>>> import numpy as np
>>> from numpy import linalg as LA
>>> np.set_printoptions(precision=1, suppress=True, linewidth=100)
>>> def rd(a):
...     return np.round(a, 1) + 0
... 
>>> F = np.load("layer11.npy")
>>> F
array([[2, 0, 0, 2],
       [2, 0, 2, 2],
       [1, 2, 0, 1],
       [2, 2, 2, 2]])
>>> # looks like rank 3
>>> f = np.array([2, 3])
>>> np.convolve(F[1], f)
array([ 4,  6,  4, 10,  6])
>>> np.array([np.convolve(row, f, "same") for row in F])
array([[ 4,  6,  0,  4],
       [ 4,  6,  4, 10],
       [ 2,  7,  6,  2],
       [ 4, 10, 10, 10]])
>>> np.polyval(f, F[1])
array([7, 3, 7, 7])
>>> ang = np.radians(180)
>>> r_ = np.eye(4)
>>> r_[3, 3] = r_[1, 1] = np.cos(ang)
>>> r_[3, 1], r_[1, 3] = -np.sin(ang), np.sin(ang)
>>> rd(r_)
array([[ 1.,  0.,  0.,  0.],
       [ 0., -1.,  0.,  0.],
       [ 0.,  0.,  1.,  0.],
       [ 0.,  0.,  0., -1.]])
>>> other = F @ r_.T
>>> np.abs(other - F).max(axis=0)
array([0., 4., 0., 4.])
>>> np.allclose(LA.norm(F, axis=1), LA.norm(other, axis=1))
True
>>> rd(LA.svd(F, compute_uv=False)), rd(LA.svd(other, compute_uv=False))
(array([5.9, 2.2, 1.6, 0. ]), array([5.9, 2.2, 1.6, 0. ]))
>>> left, sigma, vt = LA.svd(F)
>>> np.argmax(sigma[:-1] / (sigma[1:] + 1e-6)) + 1
np.int64(3)
>>> rd(sigma)
array([5.9, 2.2, 1.6, 0. ])
>>> other = left[:, :3] @ np.diag(sigma[:3]) @ vt[:3]
>>> LA.matrix_rank(other)
np.int64(3)
>>> rd(LA.norm(F - other) / LA.norm(F))
np.float64(0.0)
>>> rd(LA.norm(F - other, 2)), rd(sigma[3])
(np.float64(0.0), np.float64(0.0))
>>> P = np.triu(np.array([[-2, 0, 0, -1], [2, -2, -1, 1], [2, 1, 2, -2], [2, 0, -2, 0]]), 1) + np.eye(4)
>>> other = P @ F @ LA.inv(P)
>>> LA.matrix_rank(other)
np.int64(3)
>>> rd(LA.det(other))
np.float64(0.0)
>>> other
array([[  0.,  -2.,  -4.,  -6.],
       [  3.,   0.,   4.,  14.],
       [ -3.,  -2.,  -6., -16.],
       [  2.,   2.,   4.,  10.]])
>>> P @ F - F @ P
array([[-2., -2., -2.,  0.],
       [ 1.,  0.,  2.,  7.],
       [-4., -4., -2., -5.],
       [ 0.,  0.,  2.,  4.]])
>>> np.trace(other), np.trace(F)
(np.float64(4.0), np.int64(4))
>>> r = LA.matrix_rank(F)
>>> r
np.int64(3)
>>> N = LA.svd(F)[2][r:].T
>>> [int(LA.matrix_rank(F[:i])) for i in range(1, len(F) + 1)]
[1, 2, 3, 3]
>>> np.allclose(F @ N, 0)
True
>>> LA.matrix_rank(F.T @ F), LA.matrix_rank(F @ F.T)
(np.int64(3), np.int64(3))
>>> K = np.array([[7, 0, -21, -21, -14, 7, 21, -7],
...     [-4, 0, 12, 12, 8, -4, -12, 4],
...     [-1, 0, 3, 3, 2, -1, -3, 1],
...     [3, 0, -9, -9, -6, 3, 9, -3],
...     [3, 0, -9, -9, -6, 3, 9, -3],
...     [-8, 0, 24, 24, 16, -8, -24, 8]])
>>> K
array([[  7,   0, -21, -21, -14,   7,  21,  -7],
       [ -4,   0,  12,  12,   8,  -4, -12,   4],
       [ -1,   0,   3,   3,   2,  -1,  -3,   1],
       [  3,   0,  -9,  -9,  -6,   3,   9,  -3],
       [  3,   0,  -9,  -9,  -6,   3,   9,  -3],
       [ -8,   0,  24,  24,  16,  -8, -24,   8]])
>>> # rows and columns are dependent
>>> left, sigma, vt = LA.svd(K)
>>> evecs = vt[:(sigma > 1e-8).sum()]
>>> rng = np.random.default_rng(17)
>>> x = K[4] + 4 * K[1] + rng.integers(2) * np.eye(8)[6]
>>> x
array([-13.,   0.,  39.,  39.,  26., -13., -38.,  13.])
>>> rd(LA.norm(x - evecs.T @ evecs @ x))
np.float64(0.9)
>>> r = LA.matrix_rank(K)
>>> r
np.int64(1)
>>> N = LA.svd(K)[2][r:].T
>>> [int(LA.matrix_rank(K[:, :j + 1])) for j in range(8)]
[1, 1, 1, 1, 1, 1, 1, 1]
>>> rd(N @ N.T)
array([[ 1. ,  0. ,  0.1,  0.1,  0.1,  0. , -0.1,  0. ],
       [ 0. ,  1. ,  0. ,  0. ,  0. ,  0. ,  0. ,  0. ],
       [ 0.1,  0. ,  0.7, -0.3, -0.2,  0.1,  0.3, -0.1],
       [ 0.1,  0. , -0.3,  0.7, -0.2,  0.1,  0.3, -0.1],
       [ 0.1,  0. , -0.2, -0.2,  0.9,  0.1,  0.2, -0.1],
       [ 0. ,  0. ,  0.1,  0.1,  0.1,  1. , -0.1,  0. ],
       [-0.1,  0. ,  0.3,  0.3,  0.2, -0.1,  0.7,  0.1],
       [ 0. ,  0. , -0.1, -0.1, -0.1,  0. ,  0.1,  1. ]])
>>> [int(LA.matrix_rank(np.delete(K, i, axis=0))) for i in range(6)]
[1, 1, 1, 1, 1, 1]
>>> C = 10 * np.array([[0.5, -0.9, -0.4, 0.7, -0.2, 0.6, -0.6, 0.7, -0.5, 0.8, 1.7, 1.1],
...     [0.8, -1.3, -0.7, -0.2, -1.4, 0.2, -0.3, 1.1, 0.7, -0.5, 1.0, 0.3]])
>>> z = rng.integers(0, 2, 19)
>>> X = C[z] + rng.normal(size=(19, 12))
>>> rd(X)
array([[  7.9, -15.3,  -6.1,  -4. , -12.1,   2.6,  -3.5,  12.3,   7. ,  -4.3,  10.1,   4.1],
       [  6.1,  -9.9,  -4.6,   7.3,  -2.2,   3.7,  -4. ,   4.8,  -7.1,   6.7,  17.6,  12.8],
       [  4.8,  -9.4,  -3.8,   6.6,  -1.9,   4.9,  -5.6,   7.4,  -7.4,   7.9,  17.2,  11.6],
       [  4.2, -10.3,  -5. ,   7.5,  -2.9,   5.2,  -4.9,   6.2,  -5.9,   7.9,  17.2,  12. ],
       [  7.1, -14.6,  -7.1,  -1.4, -15.5,   1.5,  -2.7,  11.2,   7.1,  -5.3,   9.2,   2.1],
       [  9.2, -14.1,  -5.8,  -3.3, -11.1,   0.3,  -1.4,  10.1,   6.9,  -5.1,   9.3,   5.2],
       [  5.1, -10.3,  -3.4,   7.7,  -3.1,   6.5,  -5.9,   7.8,  -4.3,   8. ,  16.6,  11.9],
       [  5.3, -10.5,  -4.5,   6.5,  -2.3,   8.3,  -6.4,   7.5,  -3.3,   8.5,  17.4,  12.3],
       [  5.2,  -8.8,  -3.3,   7.4,  -2.7,   4.8,  -6.1,   8.4,  -5.2,   9.1,  17.4,  10.7],
       [  2.4,  -8.8,  -4.3,   5.4,  -1.5,   6. ,  -5.6,   6.4,  -4.8,   7.5,  18.1,  11.1],
       [  3.6,  -8.8,  -3.9,   6.8,  -3.3,   7.1,  -6.7,   8.6,  -5.7,   8. ,  17. ,  11.2],
       [ 10.6, -13.5,  -4.9,  -1.4, -14.7,   3.3,  -2.2,  12. ,   5.7,  -4.5,   9.6,   2.9],
       [  4.9,  -9. ,  -2.4,   7.4,  -3.8,   7.2,  -5.9,   7.1,  -6.8,   8.4,  16.5,  12. ],
       [  8.5, -12.2,  -7.4,  -3.8, -13. ,   2.4,  -3.3,  10.4,   6.1,  -6.8,   8.8,   2.9],
       [  9.6, -12.5,  -5.4,  -3. , -12.7,   1.6,  -1.5,  12.2,   7. ,  -4.9,  11.2,   2.2],
       [  2.8,  -8.2,  -1.8,   5.1,  -1.8,   4.8,  -6.3,   6. ,  -4.1,   7.5,  16.8,   9.9],
       [  8.7, -13.5,  -7.4,  -2.1, -15.5,   2. ,  -4.6,  10.8,   6.8,  -5.4,   9.8,   2.3],
       [  5.5,  -9. ,  -4.5,   6.8,  -2.7,   5.9,  -6.3,   5.2,  -3.4,   7.6,  16.3,  11.3],
       [  2.9,  -9.4,  -3.7,   6.7,  -1.9,   5.6,  -6.4,   7. ,  -4.8,   6.9,  17.3,  11.3]])
>>> x = np.array([0, 3, 0, -1, -2, 3, 1, 3, 3, 0, -2, -2])
>>> y = X @ x
>>> beta, lr = np.zeros(12), 1 / LA.norm(X, 2) ** 2
>>> for i in range(6):
...     beta -= lr * X.T @ (X @ beta - y)
...     if i % 2 == 0: print(i, round(LA.norm(X @ beta - y), 1))
... 
0 133.3
2 77.8
4 50.7
>>> rd(beta)
array([ 0.2,  0.1,  0. , -1.1, -0.8, -0.5,  0.5,  0.1,  1.2, -1.4, -1.4, -1.2])
>>> rd(LA.cond(X))
np.float64(104.8)
>>> other = X / np.sqrt((X ** 2).mean(axis=1, keepdims=True))
>>> LA.matrix_rank(other) == LA.matrix_rank(X)
np.True_
>>> rd(other[14])
array([ 1.2, -1.5, -0.7, -0.4, -1.6,  0.2, -0.2,  1.5,  0.9, -0.6,  1.4,  0.3])
>>> LA.matrix_rank(X - X.mean(axis=1, keepdims=True))
np.int64(11)
>>> E = np.loadtxt("m.csv", delimiter=",")
>>> rd(E)
array([[ 0. ,  3. , -3. ,  3.3,  2.1, -1.1, -0.2, -2.1,  2. ,  0.9, -1.9,  1. , -2.9],
       [-0.1,  3.1, -3. ,  3. ,  2.3, -1.1,  0. , -2. ,  1.8,  0.9, -1.9,  1. , -3. ],
       [ 0. ,  3. , -3.1,  3.2,  2. , -0.8,  0. , -2. ,  2. ,  1. , -1.9,  1. , -2.9],
       [ 0. ,  3. , -3.1,  3. ,  2. , -1.1,  0. , -2.2,  2. ,  0.9, -1.9,  1.1, -3. ],
       [ 0.1,  3. , -3.1,  3. ,  1.9, -1.1, -0.2, -2.1,  1.9,  1.1, -2.2,  0.8, -2.9],
       [-0.1,  3.1, -3.1,  3. ,  2.1, -0.9,  0.2, -1.8,  1.9,  0.9, -1.9,  1. , -2.8],
       [ 0. ,  3.1, -3.1,  3. ,  2.2, -1. ,  0.1, -1.9,  2.1,  0.9, -2.1,  1.1, -3.1],
       [ 0.1,  3. , -3.1,  3. ,  2. , -1. ,  0. , -1.9,  2. ,  1. , -2.1,  0.8, -2.9],
       [ 0. ,  2.9, -3.1,  3. ,  2. , -1. ,  0.1, -2. ,  1.8,  0.8, -2.1,  1. , -2.7],
       [-0.1,  3. , -2.8,  3.1,  2. , -1.1,  0. , -2. ,  2. ,  0.9, -2. ,  1. , -3. ],
       [-0.1,  2.9, -3.1,  3. ,  2. , -0.9, -0.1, -2. ,  2.1,  1. , -1.9,  1. , -3. ],
       [ 0. ,  3. , -3. ,  3. ,  1.9, -1.1, -0.1, -2.2,  2. ,  1.2, -1.8,  1.1, -3.1],
       [-0.2,  2.9, -3. ,  3.2,  2.1, -1.2,  0.1, -2. ,  2. ,  0.9, -1.9,  0.9, -3.1],
       [ 0. ,  3.1, -2.8,  2.8,  2. , -0.9, -0.1, -1.9,  1.9,  1.1, -2.1,  1. , -3.1],
       [-1. , -2.8, -2.1,  3.1,  2.8,  2.9, -3. ,  1. ,  0.1,  2.1,  0.9,  3.2,  2.1],
       [-0.9, -3.2, -2. ,  3. ,  2.9,  3.1, -2.9,  1. ,  0.1,  1.8,  0.8,  3. ,  2.1],
       [-0.9, -3. , -2. ,  2.9,  3.1,  3.1, -3. ,  0.9, -0.2,  2.1,  0.9,  3. ,  2. ],
       [-1.1, -3.1, -2. ,  3. ,  3.2,  2.8, -2.8,  0.9,  0.1,  2.1,  1. ,  2.9,  1.9],
       [-0.9, -3.1, -2. ,  2.9,  3.2,  3.1, -3. ,  0.9,  0. ,  1.9,  1. ,  3. ,  2. ],
       [-1. , -3. , -2. ,  3.1,  3.1,  2.9, -3.2,  1. ,  0. ,  2.1,  1. ,  3.1,  2. ],
       [-1. , -3.1, -1.9,  3.1,  3. ,  3. , -2.9,  1.2,  0.1,  1.9,  0.9,  3. ,  2. ],
       [-1. , -3. , -2.1,  2.9,  3.1,  3.2, -3. ,  1.1,  0.1,  2. ,  1.1,  3. ,  2. ],
       [-0.9, -3. , -1.8,  3. ,  2.9,  3. , -2.9,  1.1,  0. ,  1.9,  0.9,  3. ,  2.2],
       [-0.9, -2.9, -2. ,  3.1,  3.2,  2.9, -2.9,  1.1,  0. ,  2. ,  1. ,  2.9,  2.1],
       [-1.1, -3. , -1.9,  3. ,  2.8,  3.1, -3. ,  1.1,  0. ,  2. ,  1. ,  2.9,  2. ],
       [-1.1, -3.2, -1.8,  3. ,  3. ,  3.1, -3.1,  1. ,  0. ,  1.9,  1. ,  3.1,  1.9],
       [-0.9, -3. , -2. ,  3. ,  2.9,  2.9, -3. ,  0.9,  0. ,  2. ,  1. ,  3.1,  2. ],
       [-1. , -3. , -1.9,  3. ,  3. ,  3.1, -3. ,  1.1,  0.1,  2. ,  1. ,  3.1,  2. ]])
>>> left, sigma, vt = LA.svd(E)
>>> rd(sigma)
array([31.4, 27.5,  0.8,  0.7,  0.6,  0.6,  0.5,  0.5,  0.4,  0.3,  0.3,  0.2,  0.2])
>>> np.argmax(sigma[:-1] / (sigma[1:] + 1e-6)) + 1
np.int64(2)
>>> other = left[:, :2] @ np.diag(sigma[:2]) @ vt[:2]
>>> rd(LA.norm(E - other, 2)), rd(sigma[2])
(np.float64(0.8), np.float64(0.8))
>>> rd(np.abs(E - other).max())
np.float64(0.2)
>>> data = np.loadtxt("case14.csv", delimiter=",")
>>> data
array([[ 4.,  0.,  0.,  0.,  0.,  0.,  0.,  0.,  0.,  0.,  0.,  0.,  0.,  0.],
       [ 0., -3.,  0.,  0.,  0.,  0.,  0.,  0.,  0.,  0.,  0.,  0.,  0.,  0.],
       [ 0.,  0., -2.,  0.,  0.,  0.,  0.,  0.,  0.,  0.,  0.,  0.,  0.,  0.],
       [ 0.,  0.,  0., -5.,  0.,  0.,  0.,  0.,  0.,  0.,  0.,  0.,  0.,  0.],
       [ 0.,  0.,  0.,  0.,  2.,  0.,  0.,  0.,  0.,  0.,  0.,  0.,  0.,  0.],
       [ 0.,  0.,  0.,  0.,  0.,  1.,  0.,  0.,  0.,  0.,  0.,  0.,  0.,  0.],
       [ 0.,  0.,  0.,  0.,  0.,  0.,  1.,  0.,  0.,  0.,  0.,  0.,  0.,  0.],
       [ 0.,  0.,  0.,  0.,  0.,  0.,  0.,  0.,  0.,  0.,  0.,  0.,  0.,  0.],
       [ 0.,  0.,  0.,  0.,  0.,  0.,  0.,  0.,  3.,  0.,  0.,  0.,  0.,  0.],
       [ 0.,  0.,  0.,  0.,  0.,  0.,  0.,  0.,  0., -1.,  0.,  0.,  0.,  0.],
       [ 0.,  0.,  0.,  0.,  0.,  0.,  0.,  0.,  0.,  0.,  1.,  0.,  0.,  0.],
       [ 0.,  0.,  0.,  0.,  0.,  0.,  0.,  0.,  0.,  0.,  0.,  1.,  0.,  0.],
       [ 0.,  0.,  0.,  0.,  0.,  0.,  0.,  0.,  0.,  0.,  0.,  0.,  0.,  0.],
       [ 0.,  0.,  0.,  0.,  0.,  0.,  0.,  0.,  0.,  0.,  0.,  0.,  0.,  4.]])
>>> w, evecs = LA.eigh(data)
>>> np.unique(w.round(6) + 0, return_counts=True)[1]
array([1, 1, 1, 1, 2, 4, 1, 1, 2])
>>> rd(LA.eigvalsh(data + 2 * np.eye(14)))
array([-3., -1.,  0.,  1.,  2.,  2.,  3.,  3.,  3.,  3.,  4.,  5.,  6.,  6.])
>>> rd(LA.eigvalsh(data @ data))
array([ 0.,  0.,  1.,  1.,  1.,  1.,  1.,  4.,  4.,  9.,  9., 16., 16., 25.])
